% python3 -q
>>> import numpy as np
>>> np.set_printoptions(suppress=True, linewidth=200)
>>> def rnd(a):
...     return np.round(a, 3) + 0
... 
>>> m1 = np.loadtxt("data.csv", delimiter=",")
>>> m1
array([[1., 0., 0.],
       [0., 0., 1.],
       [0., 1., 0.]])
>>> rnd(np.linalg.eigvals(m1).sum().real)
np.float64(1.0)
>>> rnd(np.linalg.det(2 * m1)), rnd(np.linalg.det(m1))
(np.float64(-8.0), np.float64(-1.0))
>>> np.einsum("ij,ji->", m1, m1)
np.float64(3.0)
>>> np.poly(m1)
array([ 1., -1., -1.,  1.])
>>> rnd(np.linalg.det(m1.T))
np.float64(-1.0)
>>> np.einsum("ii->", m1)
np.float64(1.0)
>>> u = np.array([0, 1, 0])
>>> B = m1 + np.outer(u, np.eye(3)[2])
>>> np.linalg.matrix_rank(np.linalg.inv(B) - np.linalg.inv(m1), tol=1e-8)
np.int64(1)
>>> rnd(np.linalg.det(B) / np.linalg.det(m1)), rnd(1 + np.linalg.solve(m1, u)[2])
(np.float64(2.0), np.float64(2.0))
>>> rng = np.random.default_rng(9279)
>>> lab = rng.integers(0, 2, 3)
>>> E = (lab[:, None] == lab) * -3 + np.eye(3)
>>> E
array([[-2., -3.,  0.],
       [-3., -2.,  0.],
       [ 0.,  0., -2.]])
>>> vals, vecs = np.linalg.eig(E)
>>> rnd(E @ vecs[:, 0] - vals[0] * vecs[:, 0])
array([0., 0., 0.])
>>> rnd(np.sort(np.linalg.eigvals(np.linalg.inv(E))))
array([-0.5, -0.2,  1. ])
>>> x0 = np.array([0, 2, 0])
>>> target = E @ x0
>>> c, lr = np.zeros(3), 1 / np.linalg.norm(E, 2) ** 2
>>> for i in range(3):
...     c -= lr * E.T @ (E @ c - target)
...     if i % 1 == 0: print(i, round(np.linalg.norm(E @ c - target), 3))
... 
0 1.358
1 1.303
2 1.251
>>> rnd(np.linalg.cond(E))
np.float64(5.0)
>>> rnd(c)
array([0.885, 1.115, 0.   ])
>>> vals, vecs = np.linalg.eigh(E)
>>> np.unique(vals.round(6) + 0, return_counts=True)[1]
array([1, 1, 1])
>>> rnd(np.linalg.svd(E, compute_uv=False))
array([5., 2., 1.])
>>> np.abs(vecs[:, -1]).round(6).argmax()
np.int64(0)
>>> rnd(np.linalg.eigvalsh(E @ E))
array([ 1.,  4., 25.])
>>> rnd(vecs.T @ vecs)
array([[1., 0., 0.],
       [0., 1., 0.],
       [0., 0., 1.]])
>>> rnd(vals)
array([-5., -2.,  1.])
